% python3 -q
>>> import numpy as np
>>> np.set_printoptions(precision=2, suppress=True, linewidth=120)
>>> J = np.load("dump.npy")
>>> J
array([[ 1. ,  0. ,  0. ,  0. ],
       [ 0. ,  0.8,  0. ,  0.6],
       [ 0. ,  0. ,  1. ,  0. ],
       [ 0. , -0.6,  0. ,  0.8]])
>>> (J + J.T) / 2
array([[1. , 0. , 0. , 0. ],
       [0. , 0.8, 0. , 0. ],
       [0. , 0. , 1. , 0. ],
       [0. , 0. , 0. , 0.8]])
>>> np.allclose(J, J.T)
False
>>> np.round(np.abs(np.linalg.eigvals(J)).max(), 2)
np.float64(1.0)
>>> np.linalg.matrix_power(J, 3)
array([[ 1.  ,  0.  ,  0.  ,  0.  ],
       [ 0.  , -0.35,  0.  ,  0.94],
       [ 0.  ,  0.  ,  1.  ,  0.  ],
       [ 0.  , -0.94,  0.  , -0.35]])
>>> (J - J.T) / 2
array([[ 0. ,  0. ,  0. ,  0. ],
       [ 0. ,  0. ,  0. ,  0.6],
       [ 0. ,  0. ,  0. ,  0. ],
       [ 0. , -0.6,  0. ,  0. ]])
>>> A = np.loadtxt("out6.csv", delimiter=",")
>>> A
array([[  2.,   2.,  -2.,  -1.,  -4.],
       [  2.,  12.,  -4., -16.,   4.],
       [ -2.,  -4.,   6.,   5.,   5.],
       [ -1., -16.,   5.,  26.,  -5.],
       [ -4.,   4.,   5.,  -5.,  23.]])
>>> r = np.linalg.matrix_rank(A)
>>> r
np.int64(4)
>>> N = np.linalg.svd(A)[2][r:].T
>>> N[:, 0] / N[np.abs(N[:, 0]).round(6).argmax(), 0]
array([ 1.  , -0.78, -0.07, -0.38,  0.24])
>>> np.round(A @ N, 2) + 0
array([[0.],
       [0.],
       [0.],
       [0.],
       [0.]])
>>> np.allclose(A @ N, 0)
True
>>> A @ np.linalg.pinv(A) @ A
array([[  2.,   2.,  -2.,  -1.,  -4.],
       [  2.,  12.,  -4., -16.,   4.],
       [ -2.,  -4.,   6.,   5.,   5.],
       [ -1., -16.,   5.,  26.,  -5.],
       [ -4.,   4.,   5.,  -5.,  23.]])
>>> np.abs(np.diag(np.linalg.qr(A)[1])) > 1e-9
array([ True,  True,  True,  True, False])
>>> np.argsort(-np.linalg.norm(A, axis=0).round(6), kind="stable")[:3]
array([3, 4, 1])
>>> [round(float(x), 2) for x in np.linalg.svd(A, compute_uv=False)[:3]]
[39.56, 24.19, 3.35]
>>> np.linalg.matrix_rank(A, rtol=0.1)
np.int64(2)
>>> np.linalg.cond(A) > 100
np.True_
>>> Uu, sigma, vt = np.linalg.svd(A)
>>> np.argmax(sigma[:-1] / (sigma[1:] + 1e-6)) + 1
np.int64(4)
>>> sigma.round(2) + 0
array([39.56, 24.19,  3.35,  1.9 ,  0.  ])
>>> A2 = Uu[:, :4] @ np.diag(sigma[:4]) @ vt[:4]
>>> round(np.abs(A - A2).max(), 2)
np.float64(0.0)
>>> round(np.linalg.norm(A - A2, 2), 2), np.round(sigma[4], 2)
(np.float64(0.0), np.float64(0.0))
>>> np.linalg.matrix_rank(A, rtol=0.05)
np.int64(3)
>>> round(float(np.linalg.norm(A - A2) / np.linalg.norm(A)), 2)
0.0
>>> rng = np.random.default_rng(93592)
>>> K = (rng.random((4, 4)) < 0.3) + np.eye(4)
>>> K /= K.sum(axis=1, keepdims=True)
>>> K
array([[1.  , 0.  , 0.  , 0.  ],
       [0.  , 1.  , 0.  , 0.  ],
       [0.5 , 0.  , 0.5 , 0.  ],
       [0.33, 0.33, 0.  , 0.33]])
>>> np.round(np.linalg.matrix_power(K, 100), 2) + 0
array([[1. , 0. , 0. , 0. ],
       [0. , 1. , 0. , 0. ],
       [1. , 0. , 0. , 0. ],
       [0.5, 0.5, 0. , 0. ]])
>>> np.linalg.matrix_power(K, 2)
array([[1.  , 0.  , 0.  , 0.  ],
       [0.  , 1.  , 0.  , 0.  ],
       [0.75, 0.  , 0.25, 0.  ],
       [0.44, 0.44, 0.  , 0.11]])
>>> np.sort(np.abs(np.linalg.eigvals(K)))[::-1]
array([1.  , 1.  , 0.5 , 0.33])
>>> K @ np.ones(4)
array([1., 1., 1., 1.])
>>> pr = np.eye(4)[0]
>>> for _ in range(4):
...     pr = pr @ K
...     print(pr.round(2))
... 
[1. 0. 0. 0.]
[1. 0. 0. 0.]
[1. 0. 0. 0.]
[1. 0. 0. 0.]
>>> W1 = np.array([[-2, 1], [1, -2], [-1, 1], [-2, 0]])
>>> beta = np.array([-2, -2])
>>> act = np.maximum(K @ W1 + beta, 0)
>>> act
array([[0., 0.],
       [0., 0.],
       [0., 0.],
       [0., 0.]])
>>> np.linalg.matrix_rank(act)
np.int64(0)
>>> C = np.array([[2, 4], [5, 4]])
>>> W1 @ C
array([[ 1, -4],
       [-8, -4],
       [ 3,  0],
       [-4, -8]])
>>> act @ C
array([[0., 0.],
       [0., 0.],
       [0., 0.],
       [0., 0.]])
>>> A2 = K + rng.integers(-2, 3, (4, 2)) @ rng.integers(-2, 3, (2, 4))
>>> A2
array([[ 5.  , -1.  ,  0.  , -2.  ],
       [-4.  ,  3.  ,  4.  ,  4.  ],
       [ 8.5 , -2.  ,  0.5 , -4.  ],
       [ 2.33, -1.67, -6.  , -3.67]])
>>> np.abs(A2 - K).sum(axis=1)
array([ 7., 14., 14., 14.])
>>> A2 - K
array([[ 4., -1.,  0., -2.],
       [-4.,  2.,  4.,  4.],
       [ 8., -2.,  0., -4.],
       [ 2., -2., -6., -4.]])
>>> F = np.loadtxt("run12.csv", delimiter=",")
>>> F
array([[4., 2., 3., 3.],
       [2., 1., 1., 2.],
       [2., 1., 3., 3.]])
>>> F.reshape(-1, 2)
array([[4., 2.],
       [3., 3.],
       [2., 1.],
       [1., 2.],
       [2., 1.],
       [3., 3.]])
>>> F.ravel(order="F")
array([4., 2., 2., 2., 1., 1., 3., 1., 3., 3., 2., 3.])
>>> F.reshape(2, -1)
array([[4., 2., 3., 3., 2., 1.],
       [1., 2., 2., 1., 3., 3.]])
>>> T = F.reshape(3, 2, -1)
>>> np.einsum("ihd,ihd->ih", T, T)
array([[20., 18.],
       [ 5.,  5.],
       [ 5., 18.]])
>>> T.transpose(1, 0, 2)
array([[[4., 2.],
        [2., 1.],
        [2., 1.]],

       [[3., 3.],
        [1., 2.],
        [3., 3.]]])
>>> np.einsum("ihd,jhd->hij", T, T).shape
(2, 3, 3)
>>> T.sum(axis=1)
array([[7., 5.],
       [3., 3.],
       [5., 4.]])
>>> G = F.T @ F
>>> np.allclose(G, G.T)
True
>>> np.diag(G)
array([24.,  6., 19., 22.])
>>> np.linalg.svd(F, compute_uv=False) ** 2
array([68.94,  1.68,  0.39])
>>> G
array([[24., 12., 20., 22.],
       [12.,  6., 10., 11.],
       [20., 10., 19., 20.],
       [22., 11., 20., 22.]])
>>> np.linalg.matrix_rank(G)
np.int64(3)
>>> round(float(np.linalg.norm(F[2], 1)), 2), np.round(np.linalg.norm(F[2], np.inf), 2)
(9.0, np.float64(3.0))
>>> round(np.linalg.norm(F, 1), 2), round(float(np.linalg.norm(F, np.inf)), 2)
(np.float64(8.0), 12.0)
>>> round(float(np.linalg.norm(F[2] - F[0])), 2)
2.24
>>> np.round(np.linalg.norm(F, "nuc"), 2)
np.float64(10.22)
>>> t = np.radians(36)
>>> r_ = np.eye(4)
>>> r_[3, 3] = r_[2, 2] = np.cos(t)
>>> r_[3, 2], r_[2, 3] = -np.sin(t), np.sin(t)
>>> r_
array([[ 1.  ,  0.  ,  0.  ,  0.  ],
       [ 0.  ,  1.  ,  0.  ,  0.  ],
       [ 0.  ,  0.  ,  0.81,  0.59],
       [ 0.  ,  0.  , -0.59,  0.81]])
>>> A2 = F @ r_.T
>>> round(np.linalg.det(r_), 2), round(np.trace(r_), 2)
(np.float64(1.0), np.float64(3.62))
>>> np.abs(A2 - F).max(axis=0)
array([0.  , 0.  , 1.19, 2.34])
>>> evals, evecs = np.linalg.eigh(A)
>>> np.unique(evals.round(6) + 0, return_counts=True)[1]
array([1, 1, 1, 1, 1])
>>> evals.round(2) + 0
array([ 0.  ,  1.9 ,  3.35, 24.19, 39.56])
>>> np.round(np.linalg.svd(A, compute_uv=False), 2) + 0
array([39.56, 24.19,  3.35,  1.9 ,  0.  ])
>>> np.round(evecs.T @ evecs, 2) + 0
array([[1., 0., 0., 0., 0.],
       [0., 1., 0., 0., 0.],
       [0., 0., 1., 0., 0.],
       [0., 0., 0., 1., 0.],
       [0., 0., 0., 0., 1.]])
>>> m1 = np.load("m.npy")
>>> m1
array([[ -1.59,  -5.35,   9.37,  -4.98,   0.92],
       [ -3.82,  -4.3 ,   2.15,   4.2 ,  -5.38],
       [  2.87,   3.48,   0.84,  -8.33,   6.17],
       [  2.74,  -0.69,   6.11,   3.36,  -4.2 ],
       [  2.89,   5.5 ,  11.42,  -0.34,  -4.19],
       [ -4.1 ,  -3.21,  -5.89,  -7.36,   0.33],
       [  2.34,  -4.21,   5.88,   0.51,   7.37],
       [ -3.46,  -4.39,   7.39,   6.49,   3.57],
       [  2.22, -10.12,  -3.64,  -5.83,  -0.11],
       [  2.68,   1.5 ,  -0.32,  -5.22,   0.29],
       [ -3.44,   6.03,  -4.91,  -0.18,   8.18],
       [ -0.1 ,   1.7 ,   2.18,  -1.26,   1.6 ],
       [ -1.02,   1.58,  -8.84,   0.89,   1.58],
       [ -0.76,  -6.86,  -4.92,  -2.1 ,   0.7 ],
       [ -0.08,   2.82,   5.94,   1.49,   6.75],
       [ -8.14,   5.12,  -5.19,   2.51,  -2.76],
       [  3.4 ,  -1.95,   7.5 ,  -0.4 ,  -4.45],
       [  0.52,   1.  ,   3.33,  -3.09,  -3.02],
       [ -2.41,  -7.25, -12.75,  -0.7 ,  -4.7 ],
       [ -1.08,  -1.84,   0.22,  -3.09,   1.77],
       [  2.59,   3.41,   2.04,   2.21,   0.01]])
>>> hat = np.triu(np.array([[0, 1, 0, 3, 2],
...     [1, 1, 0, 2, 4],
...     [3, 3, 0, 3, 2],
...     [5, 1, 3, 5, 0],
...     [2, 3, 5, 4, 0]]), 1) + np.eye(5)
>>> A2 = hat @ A @ np.linalg.inv(hat)
>>> np.trace(A2), np.trace(A)
(np.float64(69.0), np.float64(69.0))
>>> hat @ A - A @ hat
array([[ -9., -30.,  21.,  48.,  27.],
       [-18., -18.,  30.,  14.,  38.],
       [-11., -38.,  25.,  64.,  39.],
       [  0.,   1.,   0.,  20.,  56.],
       [  0.,   4.,   0., -11., -18.]])
>>> round(float(np.linalg.det(A2)), 2)
0.0
>>> A2
array([[ -7., -19.,  19.,  53.,  83.],
       [-16.,  12.,  26., -38.,  18.],
       [-13., -31.,  31.,  81., 124.],
       [ -1., -15.,   5.,  44.,  47.],
       [ -4.,   8.,   5., -24., -11.]])
>>> np.round(np.poly(A2), 2) + 0
array([    1.,   -69.,  1298., -5428.,  6085.,     0.])
>>> G = np.cov(m1, rowvar=False)
>>> round(np.corrcoef(m1[:, 1], m1[:, 4])[0, 1], 2)
np.float64(0.19)
>>> np.argsort(-m1.std(axis=0).round(6), kind="stable")
array([2, 1, 4, 3, 0])
>>> z = m1[:, 0] > np.median(m1[:, 0])
>>> r0 = m1[z].mean(axis=0) - m1[~z].mean(axis=0)
>>> z.astype(int)
array([0, 0, 1, 1, 1, 0, 1, 0, 1, 1, 0, 0, 0, 0, 1, 0, 1, 1, 0, 0, 1])
>>> np.argsort(-np.abs(r0).round(6), kind="stable")
array([2, 0, 1, 3, 4])
>>> C = np.array([[2, 1, -1, -2], [-1, 1, 2, -2], [2, 2, 2, 0]])
>>> feats = np.repeat(C, 18 // 3, axis=0)
>>> feats = feats + 0.02 * rng.normal(size=feats.shape)
>>> feats.round(2) + 0
array([[ 1.97,  1.02, -0.97, -2.03],
       [ 2.01,  1.01, -1.03, -2.03],
       [ 1.98,  1.01, -1.01, -1.96],
       [ 1.99,  1.01, -0.99, -1.97],
       [ 2.01,  1.02, -0.99, -2.04],
       [ 2.02,  1.01, -1.03, -2.03],
       [-1.01,  1.01,  2.03, -1.99],
       [-1.03,  1.  ,  2.02, -2.02],
       [-1.  ,  1.02,  2.  , -1.98],
       [-1.  ,  1.  ,  1.98, -1.97],
       [-0.97,  0.99,  2.04, -2.  ],
       [-1.01,  1.01,  2.01, -1.99],
       [ 1.99,  1.97,  2.02,  0.01],
       [ 1.98,  2.03,  2.05,  0.03],
       [ 2.  ,  2.  ,  2.  , -0.01],
       [ 1.99,  2.  ,  1.99,  0.02],
       [ 2.01,  1.98,  2.02, -0.02],
       [ 1.99,  1.99,  1.98,  0.  ]])
>>> Uu, sigma, vt = np.linalg.svd(feats)
>>> np.argmax(sigma[:-1] / (sigma[1:] + 1e-6)) + 1
np.int64(3)
>>> A2 = Uu[:, :3] @ np.diag(sigma[:3]) @ vt[:3]
>>> A2
array([[ 1.97,  1.02, -0.97, -2.03],
       [ 2.01,  1.01, -1.03, -2.03],
       [ 1.99,  1.  , -1.  , -1.96],
       [ 1.99,  1.01, -0.99, -1.97],
       [ 2.01,  1.03, -0.99, -2.03],
       [ 2.02,  1.01, -1.03, -2.03],
       [-1.01,  1.01,  2.03, -1.99],
       [-1.03,  1.  ,  2.01, -2.02],
       [-1.  ,  1.  ,  2.01, -1.99],
       [-0.99,  0.99,  1.99, -1.97],
       [-0.99,  1.02,  2.02, -1.99],
       [-1.  ,  1.  ,  2.01, -1.99],
       [ 1.99,  1.99,  2.01,  0.01],
       [ 1.99,  2.01,  2.05,  0.02],
       [ 2.  ,  2.  ,  2.  , -0.01],
       [ 2.  ,  1.99,  2.  ,  0.02],
       [ 2.  ,  2.  ,  2.01, -0.01],
       [ 1.99,  1.98,  1.98, -0.01]])
>>> np.round(np.linalg.norm(feats - A2) / np.linalg.norm(feats), 2)
np.float64(0.01)
>>> np.linalg.matrix_rank(A2)
np.int64(3)
